$ python3 -q
>>> import numpy as np
>>> import numpy.linalg as la
>>> np.set_printoptions(suppress=True, linewidth=120)
>>> mat = np.load("arr.npy")
>>> mat
array([[ 6.222,  0.28 ,  0.501, -1.458,  6.465, -0.065,  1.338,  0.335,  2.645, -1.771,  5.546, -3.758],
       [-5.11 ,  2.727, -0.523,  3.29 , -5.319,  0.03 , -1.73 , -2.789, -2.249,  2.91 , -2.899,  3.278],
       [ 0.099, -7.651,  2.393,  2.041,  0.787, -2.671,  0.599,  0.524, -0.599, -1.539,  0.025,  3.364],
       [-3.021,  0.633,  0.536,  5.76 , -5.98 , -2.659,  0.398, -1.905, -4.901,  3.602, -4.807,  5.865]])
>>> w1 = np.array([[3, 2, 3, 0],
...     [2, 2, 1, 2],
...     [2, 1, 1, 0],
...     [0, 2, 0, 2],
...     [1, 1, 0, 1],
...     [0, 2, 2, 1],
...     [1, 3, 3, 3],
...     [1, 2, 1, 1],
...     [0, 1, 3, 0],
...     [3, 3, 3, 3],
...     [3, 1, 2, 2],
...     [2, 0, 2, 2]])
>>> coef = np.array([0, -1, 1, 0])
>>> hid = np.maximum(mat @ w1 + coef, 0)
>>> print((hid > 0).astype(int))
[[1 1 1 1]
 [0 0 0 1]
 [0 0 0 0]
 [0 0 0 1]]
>>> print(la.matrix_rank(hid))
2
>>> Z = np.array([[1, -3, 0], [1, 2, 3], [2, -2, 3], [3, -2, 2]])
>>> w1 @ Z
array([[ 11, -11,  15],
       [ 12,  -8,  13],
       [  5,  -6,   6],
       [  8,   0,  10],
       [  5,  -3,   5],
       [  9,  -2,  14],
       [ 19,  -9,  24],
       [  8,  -3,  11],
       [  7,  -4,  12],
       [ 21, -15,  24],
       [ 14, -15,  13],
       [ 12, -14,  10]])
>>> np.round(mat.sum(axis=0), 3)
array([-1.81 , -4.011,  2.907,  9.633, -4.047, -5.365,  0.605, -3.835, -5.104,  3.202, -2.135,  8.749])
>>> np.round(la.svd(mat, compute_uv=False), 3)
array([20. , 10. ,  5. ,  2.5])
>>> round(la.norm(mat), 3)
np.float64(23.049)
>>> np.round(mat.mean(axis=0), 3)
array([-0.452, -1.003,  0.727,  2.408, -1.012, -1.341,  0.151, -0.959, -1.276,  0.8  , -0.534,  2.187])
>>> E = np.array([[1, 1, 1, 1, 1, 1, 1, 1],
...     [1, -1, 1, -1, -1, 1, -1, 1],
...     [1, -1, -1, 1, 1, -1, -1, 1],
...     [1, -1, 1, -1, 1, -1, 1, -1]])
>>> print(round(la.norm(E[3] - E[0]), 3))
4.0
>>> np.round(la.norm(E, axis=1), 3)
array([2.828, 2.828, 2.828, 2.828])
>>> round(la.norm(E[3], 1), 3), round(la.norm(E[3], np.inf), 3)
(np.float64(8.0), np.float64(1.0))
>>> np.round(la.norm(E, axis=0), 3)
array([2., 2., 2., 2., 2., 2., 2., 2.])
>>> gram = E.T @ E
>>> print(np.diag(gram))
[4 4 4 4 4 4 4 4]
>>> la.matrix_rank(gram)
np.int64(4)
>>> print(np.round(la.eigvalsh(gram)[::-1], 3) + 0)
[8. 8. 8. 8. 0. 0. 0. 0.]
>>> np.allclose(gram, gram.T)
True
>>> gram
array([[ 4, -2,  2,  0,  2,  0,  0,  2],
       [-2,  4,  0,  2,  0,  2,  2,  0],
       [ 2,  0,  4, -2,  0,  2,  2,  0],
       [ 0,  2, -2,  4,  2,  0,  0,  2],
       [ 2,  0,  0,  2,  4, -2,  2,  0],
       [ 0,  2,  2,  0, -2,  4,  0,  2],
       [ 0,  2,  2,  0,  2,  0,  4, -2],
       [ 2,  0,  0,  2,  0,  2, -2,  4]])
>>> print(np.round(la.svd(E, compute_uv=False) ** 2, 3))
[8. 8. 8. 8.]
>>> np.round(np.trace(la.pinv(gram) @ gram), 3)
np.float64(4.0)
>>> np.allclose(gram[:-1].T @ la.lstsq(gram[:-1].T, gram[-1])[0], gram[-1])
True
>>> print(np.abs(np.diag(la.qr(gram)[1])) > 1e-9)
[ True  True  True False  True False False False]
>>> Y = np.array([[0, 2], [1, 1], [2, 2], [3, 0], [0, 1], [0, 3], [3, 2], [1, 5]])
>>> E @ Y
array([[10, 16],
       [-4,  8],
       [-2,  0],
       [ 0, -2]])
>>> np.einsum("ik,kj->ij", E, Y)
array([[10, 16],
       [-4,  8],
       [-2,  0],
       [ 0, -2]])
>>> np.einsum("ik,kj->ji", E, Y)
array([[10, -4, -2,  0],
       [16,  8,  0, -2]])
>>> np.einsum("ij,ij->i", E, E)
array([8, 8, 8, 8])
>>> la.matrix_rank(E @ Y)
np.int64(2)
>>> r0 = np.array([8, 7])
>>> np.polyval(r0, E[0])
array([15, 15, 15, 15, 15, 15, 15, 15])
>>> np.array([np.convolve(row, r0, "same") for row in E])
array([[  8,  15,  15,  15,  15,  15,  15,  15],
       [  8,  -1,   1,  -1, -15,   1,  -1,   1],
       [  8,  -1, -15,   1,  15,  -1, -15,   1],
       [  8,  -1,   1,  -1,   1,  -1,   1,  -1]])
>>> print(np.correlate(E[0], E[1], "full"))
[ 1  0  1  0 -1  0 -1  0 -1  0 -1  0  1  0  1]
>>> arr = np.load("run19.npy")
>>> arr.round(3)
array([[ 0.662, -0.048,  0.145, -0.338,  0.241, -0.241, -0.338,  0.145, -0.338, -0.241],
       [-0.048,  0.993,  0.021, -0.048,  0.034, -0.034, -0.048,  0.021, -0.048, -0.034],
       [ 0.145,  0.021,  0.938,  0.145, -0.103,  0.103,  0.145, -0.062,  0.145,  0.103],
       [-0.338, -0.048,  0.145,  0.662,  0.241, -0.241, -0.338,  0.145, -0.338, -0.241],
       [ 0.241,  0.034, -0.103,  0.241,  0.828,  0.172,  0.241, -0.103,  0.241,  0.172],
       [-0.241, -0.034,  0.103, -0.241,  0.172,  0.828, -0.241,  0.103, -0.241, -0.172],
       [-0.338, -0.048,  0.145, -0.338,  0.241, -0.241,  0.662,  0.145, -0.338, -0.241],
       [ 0.145,  0.021, -0.062,  0.145, -0.103,  0.103,  0.145,  0.938,  0.145,  0.103],
       [-0.338, -0.048,  0.145, -0.338,  0.241, -0.241, -0.338,  0.145,  0.662, -0.241],
       [-0.241, -0.034,  0.103, -0.241,  0.172, -0.172, -0.241,  0.103, -0.241,  0.828]])
>>> # columns are unit length and at right angles
>>> vec = np.array([0, 1, 2, 2, 2, -2, 1, -1, 0, 1])
>>> round(la.norm(vec), 3), round(la.norm(arr @ vec), 3)
(np.float64(4.472), np.float64(4.472))
>>> np.round(la.inv(arr), 3)
array([[ 0.662, -0.048,  0.145, -0.338,  0.241, -0.241, -0.338,  0.145, -0.338, -0.241],
       [-0.048,  0.993,  0.021, -0.048,  0.034, -0.034, -0.048,  0.021, -0.048, -0.034],
       [ 0.145,  0.021,  0.938,  0.145, -0.103,  0.103,  0.145, -0.062,  0.145,  0.103],
       [-0.338, -0.048,  0.145,  0.662,  0.241, -0.241, -0.338,  0.145, -0.338, -0.241],
       [ 0.241,  0.034, -0.103,  0.241,  0.828,  0.172,  0.241, -0.103,  0.241,  0.172],
       [-0.241, -0.034,  0.103, -0.241,  0.172,  0.828, -0.241,  0.103, -0.241, -0.172],
       [-0.338, -0.048,  0.145, -0.338,  0.241, -0.241,  0.662,  0.145, -0.338, -0.241],
       [ 0.145,  0.021, -0.062,  0.145, -0.103,  0.103,  0.145,  0.938,  0.145,  0.103],
       [-0.338, -0.048,  0.145, -0.338,  0.241, -0.241, -0.338,  0.145,  0.662, -0.241],
       [-0.241, -0.034,  0.103, -0.241,  0.172, -0.172, -0.241,  0.103, -0.241,  0.828]])
>>> 10 - la.matrix_rank(arr - np.eye(10), tol=1e-8)
np.int64(9)
>>> np.round(arr[:, 6] @ arr[:, 9], 3)
np.float64(-0.0)
>>> np.round(arr.T @ arr, 3) + 0
array([[1., 0., 0., 0., 0., 0., 0., 0., 0., 0.],
       [0., 1., 0., 0., 0., 0., 0., 0., 0., 0.],
       [0., 0., 1., 0., 0., 0., 0., 0., 0., 0.],
       [0., 0., 0., 1., 0., 0., 0., 0., 0., 0.],
       [0., 0., 0., 0., 1., 0., 0., 0., 0., 0.],
       [0., 0., 0., 0., 0., 1., 0., 0., 0., 0.],
       [0., 0., 0., 0., 0., 0., 1., 0., 0., 0.],
       [0., 0., 0., 0., 0., 0., 0., 1., 0., 0.],
       [0., 0., 0., 0., 0., 0., 0., 0., 1., 0.],
       [0., 0., 0., 0., 0., 0., 0., 0., 0., 1.]])
>>> Y = np.array([[6, 7],
...     [0, 6],
...     [2, 0],
...     [0, 3],
...     [1, 2],
...     [8, 6],
...     [2, 3],
...     [1, 2],
...     [5, 6],
...     [3, 4]])
>>> la.matrix_rank(np.vstack([arr, Y.T]))
np.int64(10)
>>> ev, evecs = la.eigh(arr)
>>> vec = np.array([2, 3, 0, 5, 7, -3, 3, -4, 9, 1])
>>> round(float(np.abs(arr).sum(axis=1).max()), 3), round(np.abs(ev).max(), 3)
(2.738, np.float64(1.0))
>>> np.round(vec @ arr @ vec, 3)
np.float64(129.834)
>>> [round(float(la.det(arr[:i, :i])), 2) + 0 for i in range(1, 11)]
[0.66, 0.66, 0.59, 0.26, 0.08, -0.09, -0.43, -0.49, -0.83, -1.0]
>>> round(float(la.eigvalsh(arr).min()), 3)
-1.0
